$ ipython --no-banner

In [1]: import numpy as np

In [2]: from numpy import linalg as LA

In [3]: np.set_printoptions(suppress=True, linewidth=120)

In [4]: f = np.array([3, 2, 2, 2, 2, 3, 1, -1, 1, -1, 3, 1, 1]) + 0.5

In [5]: X = np.outer(f, f) / (f @ f)

In [6]: X.round(1) + 0
Out[6]: 
array([[0.2, 0.1, 0.1, 0.1, 0.1, 0.2, 0.1, 0. , 0.1, 0. , 0.2, 0.1, 0.1],
       [0.1, 0.1, 0.1, 0.1, 0.1, 0.1, 0.1, 0. , 0.1, 0. , 0.1, 0.1, 0.1],
       [0.1, 0.1, 0.1, 0.1, 0.1, 0.1, 0.1, 0. , 0.1, 0. , 0.1, 0.1, 0.1],
       [0.1, 0.1, 0.1, 0.1, 0.1, 0.1, 0.1, 0. , 0.1, 0. , 0.1, 0.1, 0.1],
       [0.1, 0.1, 0.1, 0.1, 0.1, 0.1, 0.1, 0. , 0.1, 0. , 0.1, 0.1, 0.1],
       [0.2, 0.1, 0.1, 0.1, 0.1, 0.2, 0.1, 0. , 0.1, 0. , 0.2, 0.1, 0.1],
       [0.1, 0.1, 0.1, 0.1, 0.1, 0.1, 0. , 0. , 0. , 0. , 0.1, 0. , 0. ],
       [0. , 0. , 0. , 0. , 0. , 0. , 0. , 0. , 0. , 0. , 0. , 0. , 0. ],
       [0.1, 0.1, 0.1, 0.1, 0.1, 0.1, 0. , 0. , 0. , 0. , 0.1, 0. , 0. ],
       [0. , 0. , 0. , 0. , 0. , 0. , 0. , 0. , 0. , 0. , 0. , 0. , 0. ],
       [0.2, 0.1, 0.1, 0.1, 0.1, 0.2, 0.1, 0. , 0.1, 0. , 0.2, 0.1, 0.1],
       [0.1, 0.1, 0.1, 0.1, 0.1, 0.1, 0. , 0. , 0. , 0. , 0.1, 0. , 0. ],
       [0.1, 0.1, 0.1, 0.1, 0.1, 0.1, 0. , 0. , 0. , 0. , 0.1, 0. , 0. ]])

In [7]: np.round(np.trace(LA.pinv(X) @ X), 1)
Out[7]: np.float64(1.0)

In [8]: np.abs(np.diag(LA.qr(X)[1])) > 1e-9
Out[8]: array([ True, False, False, False, False, False, False, False, False, False, False, False, False])

In [9]: x0 = np.array([-1, 1, -1, -2, -1, 0, -2, -2, 2, -1, 2, 2, -1])

In [10]: np.round(LA.eigvalsh(2 * X - np.eye(13)), 1)
Out[10]: array([-1., -1., -1., -1., -1., -1., -1., -1., -1., -1., -1., -1.,  1.])

In [11]: round((x0 - X @ x0) @ (X @ x0), 1)
Out[11]: np.float64(0.0)

In [12]: vals, evecs = LA.eigh(X)

In [13]: np.abs(evecs[:, -1]).round(6).argmax()
Out[13]: np.int64(0)

In [14]: (vals > 1e-8).sum(), (vals < -1e-8).sum()
Out[14]: (np.int64(1), np.int64(0))

In [15]: round(float(vals.sum()), 1), np.trace(X)
Out[15]: (1.0, np.float64(1.0))

In [16]: np.round(LA.eigvalsh(X @ X), 1) + 0
Out[16]: array([0., 0., 0., 0., 0., 0., 0., 0., 0., 0., 0., 0., 1.])

In [17]: np.round(LA.eigvalsh(X + 2 * np.eye(13)), 1)
Out[17]: array([2., 2., 2., 2., 2., 2., 2., 2., 2., 2., 2., 2., 3.])

In [18]: np.round(LA.svd(X, compute_uv=False), 1) + 0
Out[18]: array([1., 0., 0., 0., 0., 0., 0., 0., 0., 0., 0., 0., 0.])

In [19]: round(np.abs(LA.eigvals(X)).max(), 1)
Out[19]: np.float64(1.0)

In [20]: np.allclose(X, X.T)
Out[20]: True

In [21]: np.round(np.sort(np.abs(LA.eigvals(X))), 1) + 0
Out[21]: array([0., 0., 0., 0., 0., 0., 0., 0., 0., 0., 0., 0., 1.])

In [22]: U, sigma, vt = LA.svd(X)

In [23]: evecs = vt[:(sigma > 1e-8).sum()]

In [24]: rng = np.random.default_rng(97)

In [25]: x0 = X[0] + 4 * X[12] + rng.integers(2) * np.eye(13)[1]

In [26]: x0.round(1)
Out[26]: array([ 0.5,  0.3,  0.3,  0.3,  0.3,  0.5,  0.2, -0.1,  0.2, -0.1,  0.5,  0.2,  0.2])

In [27]: np.round(np.diag(evecs.T @ evecs), 1) + 0
Out[27]: array([0.2, 0.1, 0.1, 0.1, 0.1, 0.2, 0. , 0. , 0. , 0. , 0.2, 0. , 0. ])

In [28]: B = np.array([[3, -1, 1, 3, -1, 3, -2, 2, 0, 1],
    ...:     [-3, 3, 0, -1, -1, 3, -3, 3, 2, 3],
    ...:     [1, 2, 3, -3, -3, 1, -1, -1, 1, -2],
    ...:     [-3, 3, 3, 0, -1, 0, 2, 2, 0, -2],
    ...:     [0, 2, 2, -1, -2, 0, 0, -3, -1, 0],
    ...:     [-3, 2, -3, 1, 0, 3, -3, 2, 0, 2],
    ...:     [-1, -3, -2, 1, 0, -3, -3, -2, 3, 3],
    ...:     [1, -2, 3, 1, -1, 1, 1, 3, 2, -1],
    ...:     [1, 2, -3, -2, 0, 2, 2, -3, -2, -1],
    ...:     [0, 0, -1, 0, 3, 1, 3, -3, -3, -3]])

In [29]: W0 = B + B.T

In [30]: W0
Out[30]: 
array([[ 6, -4,  2,  0, -1,  0, -3,  3,  1,  1],
       [-4,  6,  2,  2,  1,  5, -6,  1,  4,  3],
       [ 2,  2,  6,  0, -1, -2, -3,  2, -2, -3],
       [ 0,  2,  0,  0, -2,  1,  3,  3, -2, -2],
       [-1,  1, -1, -2, -4,  0,  0, -4, -1,  3],
       [ 0,  5, -2,  1,  0,  6, -6,  3,  2,  3],
       [-3, -6, -3,  3,  0, -6, -6, -1,  5,  6],
       [ 3,  1,  2,  3, -4,  3, -1,  6, -1, -4],
       [ 1,  4, -2, -2, -1,  2,  5, -1, -4, -4],
       [ 1,  3, -3, -2,  3,  3,  6, -4, -4, -6]])

In [31]: B = W0[0, 0] * W0[1:] - np.outer(W0[1:, 0], W0[0])

In [32]: B
Out[32]: 
array([[  0,  20,  20,  12,   2,  30, -48,  18,  28,  22],
       [  0,  20,  32,   0,  -4, -12, -12,   6, -14, -20],
       [  0,  12,   0,   0, -12,   6,  18,  18, -12, -12],
       [  0,   2,  -4, -12, -25,   0,  -3, -21,  -5,  19],
       [  0,  30, -12,   6,   0,  36, -36,  18,  12,  18],
       [  0, -48, -12,  18,  -3, -36, -45,   3,  33,  39],
       [  0,  18,   6,  18, -21,  18,   3,  27,  -9, -27],
       [  0,  28, -14, -12,  -5,  12,  33,  -9, -25, -25],
       [  0,  22, -20, -12,  19,  18,  39, -27, -25, -37]])

In [33]: np.round(W0[:, 0] / W0[0, 0], 1)
Out[33]: array([ 1. , -0.7,  0.3,  0. , -0.2,  0. , -0.5,  0.5,  0.2,  0.2])

In [34]: LA.matrix_rank(B), LA.matrix_rank(W0)
Out[34]: (np.int64(9), np.int64(10))

In [35]: LA.cond(B) > 100
Out[35]: np.True_

In [36]: round(LA.norm(B, 2) / LA.norm(B), 1)
Out[36]: np.float64(0.7)

In [37]: np.round(np.sort(np.abs(LA.eigvals(W0))), 1) + 0
Out[37]: array([ 0. ,  0.6,  2.7,  3.7,  6. ,  6.7,  7.5, 13.7, 16.2, 20.8])

In [38]: np.allclose(W0, W0.T)
Out[38]: True

In [39]: np.allclose(W0 @ W0.T, W0.T @ W0)
Out[39]: True

In [40]: [round(float(x), 1) for x in LA.svd(W0, compute_uv=False)[:3]]
Out[40]: [20.8, 16.2, 13.7]

In [41]: round(float(LA.norm(W0, 2) / LA.norm(W0)), 1)
Out[41]: 0.6

In [42]: np.argsort(-LA.norm(W0, axis=0).round(6), kind="stable")[:3]
Out[42]: array([6, 1, 9])

In [43]: vals, evecs = LA.eigh(W0)

In [44]: vals.round(1) + 0
Out[44]: array([-20.8,  -6.7,  -3.7,  -2.7,   0. ,   0.6,   6. ,   7.5,  13.7,  16.2])

In [45]: np.round(evecs.T @ evecs, 1) + 0
Out[45]: 
array([[1., 0., 0., 0., 0., 0., 0., 0., 0., 0.],
       [0., 1., 0., 0., 0., 0., 0., 0., 0., 0.],
       [0., 0., 1., 0., 0., 0., 0., 0., 0., 0.],
       [0., 0., 0., 1., 0., 0., 0., 0., 0., 0.],
       [0., 0., 0., 0., 1., 0., 0., 0., 0., 0.],
       [0., 0., 0., 0., 0., 1., 0., 0., 0., 0.],
       [0., 0., 0., 0., 0., 0., 1., 0., 0., 0.],
       [0., 0., 0., 0., 0., 0., 0., 1., 0., 0.],
       [0., 0., 0., 0., 0., 0., 0., 0., 1., 0.],
       [0., 0., 0., 0., 0., 0., 0., 0., 0., 1.]])

In [46]: np.round(evecs.T @ W0 @ evecs, 1) + 0
Out[46]: 
array([[-20.8,   0. ,   0. ,   0. ,   0. ,   0. ,   0. ,   0. ,   0. ,   0. ],
       [  0. ,  -6.7,   0. ,   0. ,   0. ,   0. ,   0. ,   0. ,   0. ,   0. ],
       [  0. ,   0. ,  -3.7,   0. ,   0. ,   0. ,   0. ,   0. ,   0. ,   0. ],
       [  0. ,   0. ,   0. ,  -2.7,   0. ,   0. ,   0. ,   0. ,   0. ,   0. ],
       [  0. ,   0. ,   0. ,   0. ,   0. ,   0. ,   0. ,   0. ,   0. ,   0. ],
       [  0. ,   0. ,   0. ,   0. ,   0. ,   0.6,   0. ,   0. ,   0. ,   0. ],
       [  0. ,   0. ,   0. ,   0. ,   0. ,   0. ,   6. ,   0. ,   0. ,   0. ],
       [  0. ,   0. ,   0. ,   0. ,   0. ,   0. ,   0. ,   7.5,   0. ,   0. ],
       [  0. ,   0. ,   0. ,   0. ,   0. ,   0. ,   0. ,   0. ,  13.7,   0. ],
       [  0. ,   0. ,   0. ,   0. ,   0. ,   0. ,   0. ,   0. ,   0. ,  16.2]])

In [47]: np.round(LA.eigvalsh(W0 @ W0), 1) + 0
Out[47]: array([  0. ,   0.4,   7.4,  13.6,  36.2,  45.3,  55.9, 186.4, 261.4, 433.4])

In [48]: np.round(vals.sum(), 1), np.trace(W0)
Out[48]: (np.float64(10.0), np.int64(10))

In [49]: np.abs(evecs[:, -1]).round(6).argmax()
Out[49]: np.int64(5)

In [50]: E = np.load("sample9.npy")

In [51]: E
Out[51]: 
array([[ 39.9,  -8. ,  21.9,   0.6, -18.9,  16.5,   5.6,  25.1, -20.1,  11.9,  -3.1, -17.7,   3.2,   7.5,   7.2],
       [ 24.1,   5.1, -19. , -39.8,  -7.6,  -7.4,  -3.6, -10.3,  14.9,  -4. , -39.3,  -1.9, -12.9,  14.6,   8.6],
       [ -6.4, -18.3, -14. ,  27.8,  -2.6,   9.4,   3.2,  10.8,  25.1,  -6.9,  42.3,  -4.6,  -2.4,   3.8,   4.6],
       [ -6. ,   3.1, -27.7,  -0.4,  34.2,   9.2,  42.6,  12.2,  -5. ,  -9.2,   8.9,   9.4, -44.1,  52. , -11.9],
       [-32.9,   8.2,   6.7,  10.3,   8.2, -12.3, -12.8, -17.9,  -2.3,  -1. ,   5.1,  11. ,  15.7, -26.3,  -7. ],
       [-33.7,   5.1,  -9.8,   8.2,  14.4,  -9.9,  -3.2, -15.2,   8.7,  -7.1,   8.8,  13. ,   1.1,  -9. ,  -6.7],
       [ 22. , -12.8,  10.9,  -4.1, -40.6,  -4.2, -39.7,  -5.8,  25.2,   4.5,  -5.5, -15.7,  33.8, -37. ,  19.6],
       [ 12.8, -17.8,  22.1,  34.7, -18.1,  18.2,  -1.8,  24.5,  -5.8,   8.3,  36.7, -14.4,  15.9, -10.5,   6.4],
       [ 21.2, -12. ,  -6. ,   8.8,  -1.2,  16.9,  20. ,  23.3,  -0.1,   0.1,  17.1,  -8.9, -16.8,  27.1,   2.8],
       [ 25.6,   0.9,  39.8,   1.1, -22.1,   7. , -11.2,  12.1, -30.7,  16.9, -13.5, -14. ,  24.3, -20. ,   3.6],
       [-13.9,  -3.6, -25.1,   8.6,  21.3,   4.1,  22.2,   4.5,  10.9,  -9.8,  19. ,   8.3, -25.1,  27.6,  -6.1],
       [-35.9,   2.8,  12.9,  18.5,  -1.7, -13. , -26.1, -18.8,   4.9,  -0.1,  14.6,   7.6,  30.1, -42.9,  -3. ],
       [ 26.8,  10.4,  -0.4, -32.6,  -0.9,  -1.2,   8.1,   1. , -14.7,   4.3, -38.5,  -3. , -13. ,  18.6,   0.6],
       [-25. ,  11. ,  12.4,  15.1,  24.1,   1.2,  16.8,   1.8, -28.9,   2.6,   9.1,  11.1,  -4. ,   3.6, -15.9],
       [  2.5,  21.2,  12. , -17.6,  23.1,   0.3,  25.1,   2.9, -43.2,   6.7, -29.8,   7.9, -17.1,  22.2, -15.1],
       [ -0.5, -12. ,  -1.9,  16. ,  -9.9,   4.1,  -7.8,   4.1,  16. ,  -2. ,  22.3,  -4.7,   8.2,  -8.8,   6.3]])

In [52]: U, sigma, vt = LA.svd(E)

In [53]: sigma.round(1)
Out[53]: array([173.9, 142.3, 122.1, 101.1,   2. ,   1.5,   1.2,   1.2,   1.1,   0.7,   0.6,   0.6,   0.3,   0.2,   0.2])

In [54]: B = U[:, :4] @ np.diag(sigma[:4]) @ vt[:4]

In [55]: round(LA.norm(E - B, 2), 1), round(sigma[4], 1)
Out[55]: (np.float64(2.0), np.float64(2.0))

In [56]: LA.matrix_rank(E, rtol=0.05)
Out[56]: np.int64(4)

In [57]: round(float(LA.norm(E - B) / LA.norm(E)), 1)
Out[57]: 0.0

In [58]: def softmax(z):
    ...:     e = np.exp(z - z.max(axis=-1, keepdims=True))
    ...:     return e / e.sum(axis=-1, keepdims=True)
    ...: 

In [59]: np.round(softmax(E[12] + -3), 1) + 0
Out[59]: array([1., 0., 0., 0., 0., 0., 0., 0., 0., 0., 0., 0., 0., 0., 0.])

In [60]: np.round(softmax(E[12]), 1) + 0
Out[60]: array([1., 0., 0., 0., 0., 0., 0., 0., 0., 0., 0., 0., 0., 0., 0.])

In [61]: np.round(softmax(10 * E[12]), 1) + 0
Out[61]: array([1., 0., 0., 0., 0., 0., 0., 0., 0., 0., 0., 0., 0., 0., 0.])

In [62]: S = E @ E.T / np.sqrt(15)

In [63]: softmax(S).round(6).argmax(axis=1)
Out[63]: array([ 0,  1,  2,  3, 11, 11,  6,  7,  3,  9,  3, 11, 12, 13, 14,  2])

In [64]: f = np.array([-1, -2, 2])

In [65]: np.round(np.convolve(E[8], f), 1)
Out[65]: 
array([-21.2, -30.4,  72.4, -20.8, -28.4,   3.1, -56.2, -29.5,  -6.5,  46.7, -17.5, -25.1,  68.8, -11.3, -90.6,  48.6,
         5.6])

In [66]: np.round(np.polyval(f, E[8]), 1)
Out[66]: 
array([-489.8, -118. ,  -22. ,  -93. ,    3. , -317.4, -438. , -587.5,    2.2,    1.8, -324.6,  -59.4, -246.6, -786.6,
        -11.4])

In [67]: w1 = np.array([[-2, -1],
    ...:     [0, 3],
    ...:     [-2, 2],
    ...:     [-3, 1],
    ...:     [-3, -1],
    ...:     [3, -1],
    ...:     [2, -2],
    ...:     [-1, -2],
    ...:     [-1, 2],
    ...:     [-1, 3],
    ...:     [-1, 3],
    ...:     [1, 1],
    ...:     [0, 3],
    ...:     [-2, 0],
    ...:     [0, -1]])

In [68]: c = np.array([0, -3])

In [69]: hid = np.maximum(E @ w1 + c, 0)

In [70]: hid.round(1)
Out[70]: 
array([[  0. ,   0. ],
       [110.2,   0. ],
       [  0. ,  53.5],
       [  0. ,   0. ],
       [ 14.1, 216.5],
       [ 18.9, 112.4],
       [ 16.2, 203.6],
       [  0. , 114.5],
       [  0. ,   0. ],
       [  0. ,  72.2],
       [  0. ,   0. ],
       [  0. , 344.3],
       [ 68. ,   0. ],
       [  0. ,  24.7],
       [ 32.5,   0. ],
       [  0. ,  93.4]])

In [71]: LA.matrix_rank(hid)
Out[71]: np.int64(2)

In [72]: cent = np.array([[7, 5], [8, 9]])

In [73]: (hid @ cent).round(6).argmax(axis=1)
Out[73]: array([0, 0, 1, 0, 1, 1, 1, 1, 0, 1, 0, 1, 0, 1, 0, 1])

In [74]: w1 @ cent
Out[74]: 
array([[-22, -19],
       [ 24,  27],
       [  2,   8],
       [-13,  -6],
       [-29, -24],
       [ 13,   6],
       [ -2,  -8],
       [-23, -23],
       [  9,  13],
       [ 17,  22],
       [ 17,  22],
       [ 15,  14],
       [ 24,  27],
       [-14, -10],
       [ -8,  -9]])

In [75]: arr = np.load("block3.npy")

In [76]: arr
Out[76]: 
array([[  1,  -2,   4,  -8],
       [  1,  -1,   1,  -1],
       [  1,   0,   0,   0],
       [  1,   1,   1,   1],
       [  1,   2,   4,   8],
       [  1,   3,   9,  27],
       [  1,   4,  16,  64],
       [  1,   5,  25, 125]])

In [77]: B = np.c_[arr[:, :2] @ np.array([[1, -2], [-1, 2]]), np.array([0, 2, -1, 2, -2, 2, 0, 2])]

In [78]: B
Out[78]: 
array([[ 3, -6,  0],
       [ 2, -4,  2],
       [ 1, -2, -1],
       [ 0,  0,  2],
       [-1,  2, -2],
       [-2,  4,  2],
       [-3,  6,  0],
       [-4,  8,  2]])

In [79]: np.round(LA.norm(LA.qr(arr)[0].T @ B, axis=0) ** 2 / ((B ** 2).sum(axis=0) + 1e-12), 1)
Out[79]: array([1. , 1. , 0.3])

In [80]: np.round(LA.lstsq(arr, B[:, 0])[0], 1) + 0
Out[80]: array([ 1., -1.,  0.,  0.])
